In [1]: import numpy as np

In [2]: np.set_printoptions(suppress=True, linewidth=140)

In [3]: rnd = lambda a: np.round(a, 2) + 0

In [4]: feats = np.load("run16.npy")

In [5]: print(feats)
[[5. 1. 0. 0.]
 [0. 5. 1. 0.]
 [0. 0. 5. 1.]
 [0. 0. 0. 5.]]

In [6]: # triangular

In [7]: M2 = np.array([[-2, 0], [2, 0]])

In [8]: cent = np.kron(M2, feats)

In [9]: print(np.linalg.matrix_rank(cent))
4

In [10]: print(cent)
[[-10.  -2.  -0.  -0.   0.   0.   0.   0.]
 [ -0. -10.  -2.  -0.   0.   0.   0.   0.]
 [ -0.  -0. -10.  -2.   0.   0.   0.   0.]
 [ -0.  -0.  -0. -10.   0.   0.   0.   0.]
 [ 10.   2.   0.   0.   0.   0.   0.   0.]
 [  0.  10.   2.   0.   0.   0.   0.   0.]
 [  0.   0.  10.   2.   0.   0.   0.   0.]
 [  0.   0.   0.  10.   0.   0.   0.   0.]]

In [11]: data = np.load("m.npy")

In [12]: print(data)
[[ 4  2  4]
 [ 4  2  4]
 [ 8  4  8]
 [10  5 10]
 [ 0  0  0]
 [ 0  0  0]
 [10  5 10]
 [ 4  2  4]]

In [13]: # row 1 repeats row 0

In [14]: print(rnd(np.trace(np.linalg.pinv(data) @ data)))
1.0

In [15]: w1 = np.array([[1, 1, 0, -2, 0], [1, -3, -2, -1, -2], [-2, 1, -3, 0, 2]])

In [16]: beta = np.array([2, 2, 3, 3, 1])

In [17]: H = np.maximum(data @ w1 + beta, 0)

In [18]: print(np.linalg.matrix_rank(H))
3

In [19]: print((H > 0).astype(int))
[[0 1 0 0 1]
 [0 1 0 0 1]
 [0 1 0 0 1]
 [0 1 0 0 1]
 [1 1 1 1 1]
 [1 1 1 1 1]
 [0 1 0 0 1]
 [0 1 0 0 1]]

In [20]: print((H > 0).mean(axis=0))
[0.25 1.   0.25 0.25 1.  ]

In [21]: cent = np.array([[-6, 2], [6, -1], [-1, -9], [-6, -9], [6, 1]])

In [22]: print(H @ cent)
[[ 54   1]
 [ 54   1]
 [ 90   3]
 [108   4]
 [-15 -51]
 [-15 -51]
 [108   4]
 [ 54   1]]

In [23]: print((H @ cent).round(6).argmax(axis=1))
[0 0 0 0 0 0 0 0]

In [24]: print(rnd(np.linalg.norm(data, 2) / np.linalg.norm(data)))
1.0

In [25]: print(np.linalg.matrix_rank(data, rtol=0.1))
1

In [26]: print([round(float(x), 2) for x in np.linalg.svd(data, compute_uv=False)[:3]])
[26.5, 0.0, 0.0]

In [27]: left, sigma, Vt = np.linalg.svd(data)

In [28]: vecs = Vt[:(sigma > 1e-8).sum()]

In [29]: rng = np.random.default_rng(421246)

In [30]: vec = data[6] + 3 * data[7] + rng.integers(2) * np.eye(3)[0]

In [31]: print(vec)
[23. 11. 22.]

In [32]: print(rnd(np.linalg.norm(vec - vecs.T @ vecs @ vec)))
0.75

In [33]: blk = np.stack([data, 2 * data, data[::-1]])

In [34]: print(np.linalg.matrix_rank(blk.reshape(3, -1)))
2

In [35]: print((blk @ data.T).shape)
(3, 8, 8)

In [36]: M = np.array([[0, -1, 1, 1, -2],
    ...:     [1, 0, 1, -2, 1],
    ...:     [-1, -1, 0, -5, 6],
    ...:     [-1, 2, 5, 0, -1],
    ...:     [2, -1, -6, 1, 0]])

In [37]: print(M)
[[ 0 -1  1  1 -2]
 [ 1  0  1 -2  1]
 [-1 -1  0 -5  6]
 [-1  2  5  0 -1]
 [ 2 -1 -6  1  0]]

In [38]: print(rnd(np.linalg.norm(M, 2) / np.linalg.norm(M)))
0.69

In [39]: print(np.argsort(-np.linalg.norm(M, axis=0).round(6), kind="stable")[:3])
[2 4 3]

In [40]: print([round(float(x), 2) for x in np.linalg.svd(M, compute_uv=False)[:3]])
[8.49, 8.49, 1.69]

In [41]: vec = np.array([0, -4, 0, -1, -2])

In [42]: print(M @ vec)
[ 7  0 -3 -6  3]

In [43]: print(np.linalg.norm(M @ vec) <= np.linalg.norm(M, 2) * np.linalg.norm(vec) + 1e-9)
True

In [44]: print(np.sign((M @ vec).round(6)))
[ 1  0 -1 -1  1]

In [45]: print(np.einsum("ij,j->i", M, vec))
[ 7  0 -3 -6  3]

In [46]: print((M * vec).sum(axis=1))
[ 7  0 -3 -6  3]

In [47]: print(M @ (2 * vec))
[ 14   0  -6 -12   6]

In [48]: print(M * vec)
[[  0   4   0  -1   4]
 [  0   0   0   2  -2]
 [  0   4   0   5 -12]
 [  0  -8   0   0   2]
 [  0   4   0  -1   0]]

In [49]: blk = np.stack([M, 5 * M, M[::-1]])

In [50]: print(blk.shape)
(3, 5, 5)

In [51]: print(np.linalg.matrix_rank(blk.reshape(3, -1)))
2

In [52]: A = np.loadtxt("x.csv", delimiter=",")

In [53]: print(A)
[[ 2.  3.  4.  5.]
 [ 6.  7.  8.  9.]
 [10. 11. 12. 13.]
 [14. 15. 16. 17.]
 [18. 19. 20. 21.]
 [22. 23. 24. 25.]
 [26. 27. 28. 29.]
 [30. 31. 32. 33.]
 [34. 35. 36. 37.]
 [38. 39. 40. 41.]]

In [54]: rank = np.linalg.matrix_rank(A)

In [55]: print(rank)
2

In [56]: null = np.linalg.svd(A)[2][rank:].T

In [57]: print(rnd(A @ null))
[[0. 0.]
 [0. 0.]
 [0. 0.]
 [0. 0.]
 [0. 0.]
 [0. 0.]
 [0. 0.]
 [0. 0.]
 [0. 0.]
 [0. 0.]]

In [58]: print([int(np.linalg.matrix_rank(np.delete(A, i, axis=0))) for i in range(10)])
[2, 2, 2, 2, 2, 2, 2, 2, 2, 2]

In [59]: print(np.allclose(A @ null, 0))
True

In [60]: K = np.loadtxt("arr.csv", delimiter=",")

In [61]: print(K)
[[ -2.  -2.  -4.   0.   0.   4.  -2.]
 [ -6.  -3.  -5.  -5.  -2.   7.   1.]
 [-10.  -8.  -1.  -3.   2.  11.   4.]
 [ -6.  -4.  -2.  -1.   7.  14.   5.]
 [ -2.  -5.  -1.  -1.  11.  11.   2.]
 [  1.  -9.   1.  -1.   9.   6.   5.]
 [  1. -11.  -2.  -3.  13.   5.   4.]
 [  1. -11.  -5.   1.   9.   6.   3.]
 [ -2.  -8.  -6.  -4.  12.   1.  -2.]
 [ -4. -12. -11.   0.  11.   0.  -2.]
 [ -9. -12. -13.   2.  15.   2.   3.]
 [-10.  -9. -13.  -3.  16.  -2.   7.]
 [-13.  -5. -12.   1.  16.  -2.  12.]]

In [62]: vec = np.array([0, 0, 3, 3, 0, 0, 1])

In [63]: print((K * vec).sum(axis=1))
[-14. -29.  -8.  -4.  -4.   5. -11.  -9. -32. -35. -30. -41. -21.]

In [64]: print(K * vec)
[[ -0.  -0. -12.   0.   0.   0.  -2.]
 [ -0.  -0. -15. -15.  -0.   0.   1.]
 [ -0.  -0.  -3.  -9.   0.   0.   4.]
 [ -0.  -0.  -6.  -3.   0.   0.   5.]
 [ -0.  -0.  -3.  -3.   0.   0.   2.]
 [  0.  -0.   3.  -3.   0.   0.   5.]
 [  0.  -0.  -6.  -9.   0.   0.   4.]
 [  0.  -0. -15.   3.   0.   0.   3.]
 [ -0.  -0. -18. -12.   0.   0.  -2.]
 [ -0.  -0. -33.   0.   0.   0.  -2.]
 [ -0.  -0. -39.   6.   0.   0.   3.]
 [ -0.  -0. -39.  -9.   0.  -0.   7.]
 [ -0.  -0. -36.   3.   0.  -0.  12.]]

In [65]: print(K @ np.eye(7)[0])
[ -2.  -6. -10.  -6.  -2.   1.   1.   1.  -2.  -4.  -9. -10. -13.]

In [66]: print(np.sign((K @ vec).round(6)))
[-1. -1. -1. -1. -1.  1. -1. -1. -1. -1. -1. -1. -1.]

In [67]: print(K @ (2 * vec))
[-28. -58. -16.  -8.  -8.  10. -22. -18. -64. -70. -60. -82. -42.]

In [68]: print(np.linalg.norm(K @ vec) <= np.linalg.norm(K, 2) * np.linalg.norm(vec) + 1e-9)
True

In [69]: lab = rng.permutation(7)

In [70]: M2 = K[:, lab] * rng.choice([-1, 1], 7)

In [71]: print(M2)
[[  2.   4.   4.   2.   0.   2.   0.]
 [  3.   5.   7.   6.  -5.  -1.  -2.]
 [  8.   1.  11.  10.  -3.  -4.   2.]
 [  4.   2.  14.   6.  -1.  -5.   7.]
 [  5.   1.  11.   2.  -1.  -2.  11.]
 [  9.  -1.   6.  -1.  -1.  -5.   9.]
 [ 11.   2.   5.  -1.  -3.  -4.  13.]
 [ 11.   5.   6.  -1.   1.  -3.   9.]
 [  8.   6.   1.   2.  -4.   2.  12.]
 [ 12.  11.   0.   4.   0.   2.  11.]
 [ 12.  13.   2.   9.   2.  -3.  15.]
 [  9.  13.  -2.  10.  -3.  -7.  16.]
 [  5.  12.  -2.  13.   1. -12.  16.]]

In [72]: left, _, Vt = np.linalg.svd(K.T @ M2)

In [73]: print(rnd(left @ Vt))
[[ 0.  0.  0. -1.  0.  0.  0.]
 [-1.  0.  0.  0.  0.  0.  0.]
 [ 0. -1.  0.  0.  0.  0.  0.]
 [ 0.  0.  0.  0.  1.  0.  0.]
 [ 0.  0.  0.  0.  0.  0.  1.]
 [ 0.  0.  1.  0.  0.  0.  0.]
 [ 0.  0.  0.  0.  0. -1.  0.]]
